% ipython --no-banner

In [1]: import numpy as np

In [2]: import numpy.linalg as la

In [3]: np.set_printoptions(precision=3, suppress=True, linewidth=200, sign=" ")

In [4]: rd = lambda a: np.round(a, 3) + 0

In [5]: Y = np.array([[1]])

In [6]: W2 = np.array([[0, 2, -4, 0, -3, -2],
   ...:     [-1, 5, 5, -2, 5, 3],
   ...:     [-4, -3, -1, 3, 0, 4],
   ...:     [2, -4, -5, 5, -1, -3],
   ...:     [4, 4, 5, -2, 2, -4],
   ...:     [-3, -2, 1, -2, -5, -2]])

In [7]: arr = np.block([[Y, np.array([[-3, 3, 3, -1, 3, 1]])], [np.zeros((6, 1)), W2]])

In [8]: print(arr)
[[ 1. -3.  3.  3. -1.  3.  1.]
 [ 0.  0.  2. -4.  0. -3. -2.]
 [ 0. -1.  5.  5. -2.  5.  3.]
 [ 0. -4. -3. -1.  3.  0.  4.]
 [ 0.  2. -4. -5.  5. -1. -3.]
 [ 0.  4.  4.  5. -2.  2. -4.]
 [ 0. -3. -2.  1. -2. -5. -2.]]

In [9]: x0 = np.array([3, 0, 2, 6, 7, 9, 3])

In [10]: a = np.maximum(arr @ x0, 0)

In [11]: print(np.maximum(arr @ x0, 0) - np.maximum(-arr @ x0, 0))
[ 50. -53.  80.  21. -21.  30. -63.]

In [12]: print(np.maximum(arr @ (3 * x0), 0))
[ 150.    0.  240.   63.    0.   90.    0.]

In [13]: print(np.flatnonzero(a > 1e-9))
[ 0  2  3  5]

In [14]: print(a)
[ 50.   0.  80.  21.   0.  30.   0.]

In [15]: Y = la.inv(arr)

In [16]: print(rd(la.slogdet(arr)[0]))
-1.0

In [17]: print(rd(la.inv(Y)))
[[ 1. -3.  3.  3. -1.  3.  1.]
 [ 0.  0.  2. -4.  0. -3. -2.]
 [ 0. -1.  5.  5. -2.  5.  3.]
 [ 0. -4. -3. -1.  3.  0.  4.]
 [ 0.  2. -4. -5.  5. -1. -3.]
 [ 0.  4.  4.  5. -2.  2. -4.]
 [ 0. -3. -2.  1. -2. -5. -2.]]

In [18]: print(np.allclose(Y, arr.T))
False

In [19]: print((np.abs(Y) > 1e-9).astype(int))
[[ 1  1  1  1  1  1  1]
 [ 0  1  1  1  1  1  1]
 [ 0  1  1  1  1  1  1]
 [ 0  1  1  1  1  1  1]
 [ 0  1  1  1  1  1  1]
 [ 0  1  1  1  1  1  1]
 [ 0  1  1  1  1  1  1]]

In [20]: print(rd(la.det(arr) * la.det(Y)))
1.0

In [21]: print(rd(la.cond(arr)))
50.865

In [22]: E = np.load("run4.npy")

In [23]: print(E)
[[ 4.02  5.    4.    2.    0.  ]
 [ 0.    0.02  5.    1.    3.  ]
 [ 5.    3.    5.02  5.    0.  ]
 [ 0.    3.    0.    3.02  4.  ]
 [ 4.    5.    4.    2.    0.02]]

In [24]: t3 = np.stack([E, -1 * E, E[::-1]])

In [25]: print(la.matrix_rank(t3.reshape(3, -1)))
2

In [26]: print(rd(np.einsum("bij,cij->bc", t3, t3)))
[[ 275.482 -275.482  236.52 ]
 [-275.482  275.482 -236.52 ]
 [ 236.52  -236.52   275.482]]

In [27]: print(rd(la.det(t3)))
[-3.775  3.775 -3.775]

In [28]: print((t3 @ E.T).shape)
(3, 5, 5)

In [29]: Q, V = la.qr(arr[:, :3])[0], la.qr(arr[:, 3:])[0]

In [30]: sig = la.svd(Q.T @ V, compute_uv=False)

In [31]: print(rd(np.degrees(np.arccos(sig.clip(0, 1)))))
[  8.425  27.996  75.959]

In [32]: print(rd(sig))
[ 0.989  0.883  0.243]

In [33]: print(rd(la.norm(Q @ Q.T - V @ V.T, 2)))
1.0

In [34]: print((sig > 0.9).sum())
1

In [35]: print(np.allclose(E @ E.T, E.T @ E))
False

In [36]: print(rd(np.sort(np.abs(la.eigvals(E)))))
[  0.02    2.034   2.624   2.624  13.48 ]

In [37]: print((E - E.T) / 2)
[[ 0.   2.5 -0.5  1.  -2. ]
 [-2.5  0.   1.  -1.  -1. ]
 [ 0.5 -1.   0.   2.5 -2. ]
 [-1.   1.  -2.5  0.   1. ]
 [ 2.   1.   2.  -1.   0. ]]

In [38]: print(la.norm(E, axis=1).argmax())
2

In [39]: print(rd(la.norm(E, "nuc")))
27.565

In [40]: print(rd(np.poly(E)))
[   1.     -12.1    -13.036  -61.189 -187.536    3.775]

In [41]: print(rd(la.det(2 * E)), rd(la.det(E)))
-120.81 -3.775

In [42]: print(rd(la.eigvals(E)))
[13.48 +0.j    -2.034+0.j     0.02 +0.j     0.317+2.605j  0.317-2.605j]

In [43]: print(rd(np.einsum("ii->", E)))
12.1

In [44]: print(rd(la.det(E[::-1])))
-3.775

In [45]: print(rd(la.eigvals(E).sum().real))
12.1

In [46]: X = np.loadtxt("layer15.csv", delimiter=",")

In [47]: print(X)
[[ 1.236  4.373  3.686]
 [ 2.693  0.629 -1.776]
 [-4.4   -1.131 -1.909]
 [-0.218 -4.545  5.687]
 [-1.188  2.94   2.072]
 [ 1.329  0.754  1.876]
 [-2.224 -1.864  2.059]
 [-0.376 -0.971  1.573]
 [ 0.938 -3.697  4.593]
 [ 1.836 -0.744 -1.827]]

In [48]: cov = np.cov(X, rowvar=False)

In [49]: print(rd(np.median(X, axis=0)))
[ 0.36  -0.857  1.968]

In [50]: print(cov.shape)
(3, 3)

In [51]: print(np.argwhere(np.triu(np.abs(np.corrcoef(X.T)) > 0.8, 1)))
[]

In [52]: print(np.argsort(-X.std(axis=0).round(6), kind="stable"))
[ 1  2  0]

In [53]: print(rd(cov))
[[ 4.521  1.121  0.372]
 [ 1.121  7.499 -1.705]
 [ 0.372 -1.705  7.331]]
